$ python -q
>>> import numpy as np
>>> import numpy.linalg as la
>>> np.set_printoptions(suppress=True, linewidth=160)
>>> M = np.load("x.npy")
>>> M
array([[ 5,  0,  0,  0, -1,  0,  0],
       [ 0,  4,  0, -2,  0,  0,  0],
       [ 0,  0,  3,  0,  0,  0, -1],
       [ 0, -4,  0,  5,  0,  0,  0],
       [-4,  0,  0,  0, -5,  0,  0],
       [ 0,  0, -5,  0,  0, -5, -2],
       [ 0,  0, -4,  0,  0, -5, -5]])
>>> x = np.array([1, 3, 1, 2, 0, 0, 2])
>>> h1 = np.maximum(M @ x, 0)
>>> M.T @ h1
array([ 25,  32,   3, -16,  -5,   0,  -1])
>>> M * (h1 > 1e-9)[:, None]
array([[ 5,  0,  0,  0, -1,  0,  0],
       [ 0,  4,  0, -2,  0,  0,  0],
       [ 0,  0,  3,  0,  0,  0, -1],
       [ 0,  0,  0,  0,  0,  0,  0],
       [ 0,  0,  0,  0,  0,  0,  0],
       [ 0,  0,  0,  0,  0,  0,  0],
       [ 0,  0,  0,  0,  0,  0,  0]])
>>> np.maximum(M @ (3 * x), 0)
array([15, 24,  3,  0,  0,  0,  0])
>>> np.round(np.tanh(M @ x), 2)
array([ 1.  ,  1.  ,  0.76, -0.96, -1.  , -1.  , -1.  ])
>>> round(la.det(M), 2)
np.float64(-13920.0)
>>> np.round(np.sort(la.eigvals(M).real), 2)
array([-8.66, -5.39, -1.47,  1.63,  3.13,  5.39,  7.37])
>>> (la.matrix_power((M != 0) + (M.T != 0) + np.eye(7), 7) > 0).astype(int)
array([[1, 0, 0, 0, 1, 0, 0],
       [0, 1, 0, 1, 0, 0, 0],
       [0, 0, 1, 0, 0, 1, 1],
       [0, 1, 0, 1, 0, 0, 0],
       [1, 0, 0, 0, 1, 0, 0],
       [0, 0, 1, 0, 0, 1, 1],
       [0, 0, 1, 0, 0, 1, 1]])
>>> M @ M
array([[ 29,   0,   0,   0,   0,   0,   0],
       [  0,  24,   0, -18,   0,   0,   0],
       [  0,   0,  13,   0,   0,   5,   2],
       [  0, -36,   0,  33,   0,   0,   0],
       [  0,   0,   0,   0,  29,   0,   0],
       [  0,   0,  18,   0,   0,  35,  25],
       [  0,   0,  33,   0,   0,  50,  39]])
>>> (M != 0).astype(int)
array([[1, 0, 0, 0, 1, 0, 0],
       [0, 1, 0, 1, 0, 0, 0],
       [0, 0, 1, 0, 0, 0, 1],
       [0, 1, 0, 1, 0, 0, 0],
       [1, 0, 0, 0, 1, 0, 0],
       [0, 0, 1, 0, 0, 1, 1],
       [0, 0, 1, 0, 0, 1, 1]])
